$ ipython --no-banner

In [1]: import numpy as np

In [2]: np.set_printoptions(precision=1, suppress=True, linewidth=200, sign=" ")

In [3]: def rnd(a):
   ...:     return np.round(a, 1) + 0
   ...: 

In [4]: u = np.array([7, -3])

In [5]: r1 = np.array([-5, 4, -3, -5, 2])

In [6]: W0 = u[:, None] + r1[None, :]

In [7]: W0
Out[7]: 
array([[ 2, 11,  4,  2,  9],
       [-8,  1, -6, -8, -1]])

In [8]: u, r1 = W0[1], W0[0]

In [9]: u @ u
Out[9]: np.int64(166)

In [10]: p = (u @ r1) / (u @ u) * u

In [11]: rnd(p)
Out[11]: array([ 2.6, -0.3,  2. ,  2.6,  0.3])

In [12]: np.outer(u, r1)
Out[12]: 
array([[-16, -88, -32, -16, -72],
       [  2,  11,   4,   2,   9],
       [-12, -66, -24, -12, -54],
       [-16, -88, -32, -16, -72],
       [ -2, -11,  -4,  -2,  -9]])

In [13]: M2 = W0[0, 0] * W0[1:] - np.outer(W0[1:, 0], W0[0])

In [14]: M2
Out[14]: array([[  0,  90,  20,   0,  70]])

In [15]: W0[:, 0] / W0[0, 0]
Out[15]: array([ 1., -4.])

In [16]: np.linalg.matrix_rank(M2), np.linalg.matrix_rank(W0)
Out[16]: (np.int64(1), np.int64(2))

In [17]: F = np.loadtxt("mat.csv", delimiter=",")

In [18]: F
Out[18]: 
array([[ 1.9, -1.6, -1. , -0.4],
       [-1.3,  0.7, -0.3,  0. ],
       [ 0. ,  0. ,  0.1,  1.5]])

In [19]: t3 = np.stack([F, 2 * F, F[::-1]])

In [20]: rnd(t3.sum(axis=0))
Out[20]: 
array([[ 5.7, -4.8, -2.9,  0.3],
       [-5.2,  2.8, -1.2,  0. ],
       [ 1.9, -1.6, -0.7,  4.1]])

In [21]: np.linalg.matrix_rank(t3.reshape(3, -1))
Out[21]: np.int64(2)

In [22]: (t3 @ F.T).shape
Out[22]: (3, 3, 3)

In [23]: rng = np.random.default_rng(260)

In [24]: M2 = F + rng.integers(-2, 3, (3, 1)) @ rng.integers(-2, 3, (1, 4))

In [25]: M2
Out[25]: 
array([[ 3.9, -5.6,  1. , -4.4],
       [ 0.7, -3.3,  1.7, -4. ],
       [-2. ,  4. , -1.9,  5.5]])

In [26]: rnd(np.linalg.svd(M2 - F, compute_uv=False))
Out[26]: array([ 11.,   0.,   0.])

In [27]: M2 = np.array([[1, 5], [-3, -8]])

In [28]: cent = np.kron(M2, F)

In [29]: rnd(np.linalg.norm(cent, 2)), rnd(np.linalg.norm(M2, 2) * np.linalg.norm(F, 2))
Out[29]: (np.float64(29.8), np.float64(29.8))

In [30]: np.linalg.norm(F, axis=1).argmax()
Out[30]: np.int64(0)

In [31]: rnd(np.linalg.norm(F, axis=1))
Out[31]: array([ 2.7,  1.5,  1.5])

In [32]: rnd(F[0] @ F[2])
Out[32]: np.float64(-0.7)

In [33]: G = F.T @ F

In [34]: rnd(np.trace(G)), rnd((F ** 2).sum())
Out[34]: (np.float64(11.9), np.float64(11.9))

In [35]: rnd(np.diag(G))
Out[35]: array([ 5.3,  3.1,  1.1,  2.4])

In [36]: (F @ F.T).shape
Out[36]: (3, 3)

In [37]: np.allclose(G, G.T)
Out[37]: True

In [38]: np.linalg.matrix_rank(G)
Out[38]: np.int64(3)

In [39]: M2 = np.array([[2, 0], [-2, -1]])

In [40]: M = np.kron(np.eye(2, dtype=int), M2)

In [41]: M
Out[41]: 
array([[ 2,  0,  0,  0],
       [-2, -1,  0,  0],
       [ 0,  0,  2,  0],
       [ 0,  0, -2, -1]])

In [42]: M2 = np.linalg.inv(M)

In [43]: M @ M2
Out[43]: 
array([[ 1.,  0.,  0.,  0.],
       [ 0.,  1.,  0.,  0.],
       [ 0.,  0.,  1.,  0.],
       [ 0.,  0.,  0.,  1.]])

In [44]: rnd(np.linalg.inv(M2))
Out[44]: 
array([[ 2.,  0.,  0.,  0.],
       [-2., -1.,  0.,  0.],
       [ 0.,  0.,  2.,  0.],
       [ 0.,  0., -2., -1.]])

In [45]: M2
Out[45]: 
array([[ 0.5,  0. ,  0. ,  0. ],
       [-1. , -1. , -0. , -0. ],
       [ 0. ,  0. ,  0.5,  0. ],
       [-0. , -0. , -1. , -1. ]])

In [46]: rnd(np.linalg.det(M) * M2)
Out[46]: 
array([[ 2.,  0.,  0.,  0.],
       [-4., -4.,  0.,  0.],
       [ 0.,  0.,  2.,  0.],
       [ 0.,  0., -4., -4.]])

In [47]: (np.abs(M2) > 1e-9).astype(int)
Out[47]: 
array([[ 1,  0,  0,  0],
       [ 1,  1,  0,  0],
       [ 0,  0,  1,  0],
       [ 0,  0,  1,  1]])

In [48]: M2 = M / np.sqrt((M ** 2).mean(axis=1, keepdims=True))

In [49]: rnd(np.linalg.norm(M2, axis=1))
Out[49]: array([ 2.,  2.,  2.,  2.])

In [50]: np.linalg.matrix_rank(M - M.mean(axis=1, keepdims=True))
Out[50]: np.int64(3)

In [51]: M2[2]
Out[51]: array([ 0.,  0.,  2.,  0.])

In [52]: def softmax(z):
    ...:     e = np.exp(z - z.max(axis=-1, keepdims=True))
    ...:     return e / e.sum(axis=-1, keepdims=True)
    ...: 

In [53]: rnd(softmax(M[0] + -3))
Out[53]: array([ 0.7,  0.1,  0.1,  0.1])

In [54]: rnd(softmax(10 * M[0]))
Out[54]: array([ 1.,  0.,  0.,  0.])

In [55]: rnd(softmax(M).sum(axis=1))
Out[55]: array([ 1.,  1.,  1.,  1.])

In [56]: S = M @ M.T / np.sqrt(4)

In [57]: rnd(softmax(S + np.triu(np.full(S.shape, -np.inf), 1)))
Out[57]: 
array([[ 1. ,  0. ,  0. ,  0. ],
       [ 0. ,  1. ,  0. ,  0. ],
       [ 0.1,  0.1,  0.8,  0. ],
       [ 0.1,  0.1,  0. ,  0.9]])

In [58]: softmax(S).round(6).argmax(axis=1)
Out[58]: array([ 0,  1,  2,  3])

In [59]: rnd(softmax(S))
Out[59]: 
array([[ 0.8,  0. ,  0.1,  0.1],
       [ 0. ,  0.9,  0.1,  0.1],
       [ 0.1,  0.1,  0.8,  0. ],
       [ 0.1,  0.1,  0. ,  0.9]])

In [60]: rnd(softmax(S)[0] @ M)
Out[60]: array([ 1.5,  0. ,  0. , -0.1])
